>>> import numpy as np
>>> import numpy.linalg as la
>>> np.set_printoptions(precision=2, suppress=True, linewidth=200, sign=" ")
>>> rd = lambda a: np.round(a, 2) + 0
>>> mat = np.load("m.npy")
>>> mat
array([[ 3.74, -1.4 , -2.45, -1.75,  0.72],
       [-1.4 , -6.31, -1.53,  1.17,  3.88],
       [-2.45, -1.53,  0.95, -2.64, -1.11],
       [-1.75,  1.17, -2.64,  0.77,  0.26],
       [ 0.72,  3.88, -1.11,  0.26,  4.85]])
>>> evals, vecs = la.eigh(mat)
>>> vec = np.array([4, -1, 5, 4, -5])
>>> (np.sign(vecs[:, -1].round(6)) == np.sign(vecs[0, -1].round(6))).astype(int)
array([ 1,  1,  0,  1,  1])
>>> rd(vec @ mat @ vec)
np.float64(23.49)
>>> r0, r1 = mat[0], mat[3]
>>> rd(r0 @ r0)
np.float64(25.53)
>>> pr = (r0 @ r1) / (r0 @ r0) * r0
>>> rd(la.norm(r0 + r1) ** 2 + la.norm(r0 - r1) ** 2)
np.float64(75.18)
>>> la.matrix_rank(np.outer(r0, r1))
np.int64(1)
>>> rd(la.eigvals(mat).sum().real)
np.float64(4.0)
>>> rd(la.det(2 * mat)), rd(la.det(mat))
(np.float64(80825.08), np.float64(2525.78))
>>> rd(np.einsum("ij,ji->", mat, mat))
np.float64(155.98)
>>> rd(la.eigvals(mat))
array([-8.  , -3.01,  7.  ,  5.  ,  3.  ])
>>> rd(la.eigvalsh(mat).min())
np.float64(-8.0)
>>> print(np.all(la.eigvalsh(mat) > 0))
False
>>> vec = np.array([4, 4, 4, 5, 2])
>>> rhs = mat @ vec
>>> beta, lr = np.zeros(5), 1 / la.norm(mat, 2) ** 2
>>> for i in range(15):
...     beta -= lr * mat.T @ (mat @ beta - rhs)
...     if i % 5 == 0: print(i, round(la.norm(mat @ beta - rhs), 2))
... 
0 18.86
5 8.49
10 3.96
>>> rd(la.cond(mat))
np.float64(2.66)
>>> M = np.loadtxt("out19.csv", delimiter=",")
>>> M
array([[ 1.,  2., -1., -1.,  0.,  0.],
       [-2.,  1.,  1.,  1.,  0., -1.],
       [-1., -1.,  2.,  0., -2., -2.],
       [-1., -1.,  2.,  0., -2., -2.],
       [ 2., -1.,  1.,  0.,  0., -1.],
       [ 2.,  0.,  2.,  1.,  2.,  1.],
       [-2., -2.,  0., -1.,  0., -1.],
       [ 2.,  1.,  0.,  0.,  1., -2.]])
>>> # rows 2 and 3 are equal
>>> vec = np.array([1, 5, 8, 9, 4, 4])
>>> M @ vec
array([ -6.,  16.,  -6.,  -6.,   1.,  39., -25.,   3.])
>>> M @ (2 * vec)
array([-12.,  32., -12., -12.,   2.,  78., -50.,   6.])
>>> M @ np.ones(6)
array([ 1.,  0., -4., -4.,  1.,  8., -6.,  2.])
>>> A = np.load("block11.npy")
>>> A
array([[  5,   6,   7,   8,   9,  10,  11,  12,  13],
       [ 14,  15,  16,  17,  18,  19,  20,  21,  22],
       [ 23,  24,  25,  26,  27,  28,  29,  30,  31],
       [ 32,  33,  34,  35,  36,  37,  38,  39,  40],
       [ 41,  42,  43,  44,  45,  46,  47,  48,  49],
       [ 50,  51,  52,  53,  54,  55,  56,  57,  58],
       [ 59,  60,  61,  62,  63,  64,  65,  66,  67],
       [ 68,  69,  70,  71,  72,  73,  74,  75,  76],
       [ 77,  78,  79,  80,  81,  82,  83,  84,  85]])
>>> rd(np.trace(la.pinv(A) @ A))
np.float64(2.0)
>>> np.abs(np.diag(la.qr(A)[1])) > 1e-9
array([ True,  True, False, False, False, False, False, False, False])
>>> np.unique(A.round(6), axis=0).shape
(9, 9)
>>> print(rd(A @ la.pinv(A) @ A))
[[  5.   6.   7.   8.   9.  10.  11.  12.  13.]
 [ 14.  15.  16.  17.  18.  19.  20.  21.  22.]
 [ 23.  24.  25.  26.  27.  28.  29.  30.  31.]
 [ 32.  33.  34.  35.  36.  37.  38.  39.  40.]
 [ 41.  42.  43.  44.  45.  46.  47.  48.  49.]
 [ 50.  51.  52.  53.  54.  55.  56.  57.  58.]
 [ 59.  60.  61.  62.  63.  64.  65.  66.  67.]
 [ 68.  69.  70.  71.  72.  73.  74.  75.  76.]
 [ 77.  78.  79.  80.  81.  82.  83.  84.  85.]]
>>> arr = np.loadtxt("dump.csv", delimiter=",")
>>> arr
array([[ 1.  ,  0.2 ,  0.04,  0.01,  0.  ,  0.  ,  0.  ],
       [ 0.2 ,  1.  ,  0.2 ,  0.04,  0.01,  0.  ,  0.  ],
       [ 0.04,  0.2 ,  1.  ,  0.2 ,  0.04,  0.01,  0.  ],
       [ 0.01,  0.04,  0.2 ,  1.  ,  0.2 ,  0.04,  0.01],
       [ 0.  ,  0.01,  0.04,  0.2 ,  1.  ,  0.2 ,  0.04],
       [ 0.  ,  0.  ,  0.01,  0.04,  0.2 ,  1.  ,  0.2 ],
       [ 0.  ,  0.  ,  0.  ,  0.01,  0.04,  0.2 ,  1.  ]])
>>> evals, vecs = la.eigh(arr)
>>> np.abs(vecs[:, -1]).round(6).argmax()
np.int64(3)
>>> rd(vecs.T @ arr @ vecs)
array([[ 0.68,  0.  ,  0.  ,  0.  ,  0.  ,  0.  ,  0.  ],
       [ 0.  ,  0.73,  0.  ,  0.  ,  0.  ,  0.  ,  0.  ],
       [ 0.  ,  0.  ,  0.82,  0.  ,  0.  ,  0.  ,  0.  ],
       [ 0.  ,  0.  ,  0.  ,  0.94,  0.  ,  0.  ,  0.  ],
       [ 0.  ,  0.  ,  0.  ,  0.  ,  1.1 ,  0.  ,  0.  ],
       [ 0.  ,  0.  ,  0.  ,  0.  ,  0.  ,  1.29,  0.  ],
       [ 0.  ,  0.  ,  0.  ,  0.  ,  0.  ,  0.  ,  1.44]])
>>> print(rd(vecs @ np.diag(evals) @ vecs.T))
[[ 1.    0.2   0.04  0.01  0.    0.    0.  ]
 [ 0.2   1.    0.2   0.04  0.01  0.    0.  ]
 [ 0.04  0.2   1.    0.2   0.04  0.01  0.  ]
 [ 0.01  0.04  0.2   1.    0.2   0.04  0.01]
 [ 0.    0.01  0.04  0.2   1.    0.2   0.04]
 [ 0.    0.    0.01  0.04  0.2   1.    0.2 ]
 [ 0.    0.    0.    0.01  0.04  0.2   1.  ]]
>>> rd(la.svd(arr, compute_uv=False))
array([ 1.44,  1.29,  1.1 ,  0.94,  0.82,  0.73,  0.68])
>>> rd(np.abs(vecs[:, -1]))
array([ 0.22,  0.36,  0.45,  0.49,  0.45,  0.36,  0.22])
>>> X = np.loadtxt("data.csv", delimiter=",")
>>> print(X)
[[ -1.    1.6  -0.1   1.5  -1.   -1.4  -1.9  -1.6   0.   -0.5]
 [  1.9  -1.6  -0.6  -0.5  -1.1  -0.3  -1.2   1.1   4.   -0.7]
 [  0.   -0.2  -1.    0.1  -1.4   1.2   0.1  -0.1  -1.5   1.1]
 [ -1.3  -1.   -0.6   0.9  -0.5  -0.8   0.   -1.7   8.    1. ]
 [  0.9   0.5  -0.1   0.8   0.9   2.3  -0.4   0.2 -15.   -1.6]
 [  0.1  -1.7  -0.9  -0.2  -0.4  -0.7   0.2   0.1   3.    0.6]
 [  1.1   0.1  -0.2  -0.8   0.4  -0.5   1.2  -0.7   1.    1.4]
 [ -2.1   0.    1.1   0.2   1.3  -0.2  -1.9   1.5   1.5   0.6]
 [ -0.3   0.5  -0.4  -1.2  -1.2   1.2   1.1  -0.8   1.5  -0.7]
 [ -0.8   0.6  -0.1  -0.7   0.7   0.2   0.7   2.    4.5  -1.1]]
>>> rng = np.random.default_rng(93993)
>>> idx = rng.permutation(10)
>>> out = X[:, idx] * rng.choice([-1, 1], 10)
>>> print(out)
[[  1.    0.5  -1.5  -1.9   0.1   0.    1.6   1.6  -1.4  -1. ]
 [  1.1   0.7   0.5  -1.2   0.6   4.   -1.1  -1.6  -0.3   1.9]
 [  1.4  -1.1  -0.1   0.1   1.   -1.5   0.1  -0.2   1.2   0. ]
 [  0.5  -1.   -0.9   0.    0.6   8.    1.7  -1.   -0.8  -1.3]
 [ -0.9   1.6  -0.8  -0.4   0.1 -15.   -0.2   0.5   2.3   0.9]
 [  0.4  -0.6   0.2   0.2   0.9   3.   -0.1  -1.7  -0.7   0.1]
 [ -0.4  -1.4   0.8   1.2   0.2   1.    0.7   0.1  -0.5   1.1]
 [ -1.3  -0.6  -0.2  -1.9  -1.1   1.5  -1.5   0.   -0.2  -2.1]
 [  1.2   0.7   1.2   1.1   0.4   1.5   0.8   0.5   1.2  -0.3]
 [ -0.7   1.1   0.7   0.7   0.1   4.5  -2.    0.6   0.2  -0.8]]
>>> left, _, Vt = la.svd(X.T @ out)
>>> rd(la.lstsq(X, out)[0])
array([[ 0.,  0.,  0.,  0.,  0.,  0.,  0.,  0.,  0.,  1.],
       [ 0.,  0.,  0.,  0.,  0.,  0.,  0.,  1.,  0.,  0.],
       [ 0.,  0.,  0.,  0., -1.,  0.,  0.,  0.,  0.,  0.],
       [ 0.,  0., -1.,  0.,  0.,  0.,  0.,  0.,  0.,  0.],
       [-1.,  0.,  0.,  0.,  0.,  0.,  0.,  0.,  0.,  0.],
       [ 0.,  0.,  0.,  0.,  0.,  0.,  0.,  0.,  1.,  0.],
       [ 0.,  0.,  0.,  1.,  0.,  0.,  0.,  0.,  0.,  0.],
       [ 0.,  0.,  0.,  0.,  0.,  0., -1.,  0.,  0.,  0.],
       [ 0.,  0.,  0.,  0.,  0.,  1.,  0.,  0.,  0.,  0.],
       [ 0., -1.,  0.,  0.,  0.,  0.,  0.,  0.,  0.,  0.]])
>>> rd(left @ Vt)
array([[ 0.,  0.,  0.,  0.,  0.,  0.,  0.,  0.,  0.,  1.],
       [ 0.,  0.,  0.,  0.,  0.,  0.,  0.,  1.,  0.,  0.],
       [ 0.,  0.,  0.,  0., -1.,  0.,  0.,  0.,  0.,  0.],
       [ 0.,  0., -1.,  0.,  0.,  0.,  0.,  0.,  0.,  0.],
       [-1.,  0.,  0.,  0.,  0.,  0.,  0.,  0.,  0.,  0.],
       [ 0.,  0.,  0.,  0.,  0.,  0.,  0.,  0.,  1.,  0.],
       [ 0.,  0.,  0.,  1.,  0.,  0.,  0.,  0.,  0.,  0.],
       [ 0.,  0.,  0.,  0.,  0.,  0., -1.,  0.,  0.,  0.],
       [ 0.,  0.,  0.,  0.,  0.,  1.,  0.,  0.,  0.,  0.],
       [ 0., -1.,  0.,  0.,  0.,  0.,  0.,  0.,  0.,  0.]])
>>> idx
array([ 4,  9,  3,  6,  2,  8,  7,  1,  5,  0])
>>> vec = np.array([3, -3, -1, -1, -1, -2, 0, 2, 2, 3])
>>> X @ np.eye(10)[5]
array([-1.4, -0.3,  1.2, -0.8,  2.3, -0.7, -0.5, -0.2,  1.2,  0.2])
>>> (X @ vec).argmax()
np.int64(1)
>>> rd(X @ vec)
array([-10.1,  21.4,   0.6,  16.5, -39.4,  16.3,   9.4,  -0.7,  -2.7,   5.2])
>>> np.sign((X @ vec).round(6))
array([-1.,  1.,  1.,  1., -1.,  1.,  1., -1., -1.,  1.])
>>> idx = rng.permutation(10)
>>> idx
array([ 1,  9,  6,  5,  2,  0,  7,  8,  3,  4])
>>> out = X[idx][:, idx]
>>> rd(np.sort(np.abs(la.eigvals(out))))
array([ 1.35,  1.35,  2.42,  2.42,  2.61,  2.93,  2.93,  3.25,  3.25,  4.53])
>>> print(rd(la.det(out)), rd(la.det(X[idx])))
11386.61 -11386.61
>>> print(np.diag(out))
[-1.6 -1.1  1.2 -0.7 -1.  -1.   1.5  1.5  0.9  0.9]
>>> np.allclose(out, X)
False
>>> q, vecs = la.qr(X[:, :4])[0], la.qr(X[:, 4:])[0]
>>> s = la.svd(q.T @ vecs, compute_uv=False)
>>> rd(np.degrees(np.arccos(s.clip(0, 1))))
array([ 19.65,  26.26,  46.54,  64.95])
>>> print(rd(s))
[ 0.94  0.9   0.69  0.42]
>>> m1 = np.load("case0.npy")
>>> m1
array([[-8,  0,  0,  0,  0,  0],
       [-7,  9,  0,  0,  0,  0],
       [-6,  5,  0,  0,  0,  0],
       [ 0,  0, -8,  0,  0,  0],
       [ 0,  0, -7,  9,  0,  0],
       [ 0,  0, -6,  5,  0,  0],
       [ 0,  0,  0,  0, -8,  0],
       [ 0,  0,  0,  0, -7,  9],
       [ 0,  0,  0,  0, -6,  5]])
>>> vec = np.array([2, 0, 0, 1, 0, 1])
>>> rhs = m1 @ vec
>>> rhs
array([-16, -14, -12,   0,   9,   5,   0,   9,   5])
>>> rd(la.pinv(m1) @ m1)
array([[ 1.,  0.,  0.,  0.,  0.,  0.],
       [ 0.,  1.,  0.,  0.,  0.,  0.],
       [ 0.,  0.,  1.,  0.,  0.,  0.],
       [ 0.,  0.,  0.,  1.,  0.,  0.],
       [ 0.,  0.,  0.,  0.,  1.,  0.],
       [ 0.,  0.,  0.,  0.,  0.,  1.]])
>>> rhs = rhs + 0.3 * rng.normal(size=9)
>>> rd(rhs)
array([-15.94, -13.74, -12.09,   0.14,   8.85,   5.28,  -0.04,   8.98,   5.3 ])
>>> beta, *_ = la.lstsq(m1, rhs)
>>> beta.round()
array([ 2.,  0., -0.,  1., -0.,  1.])
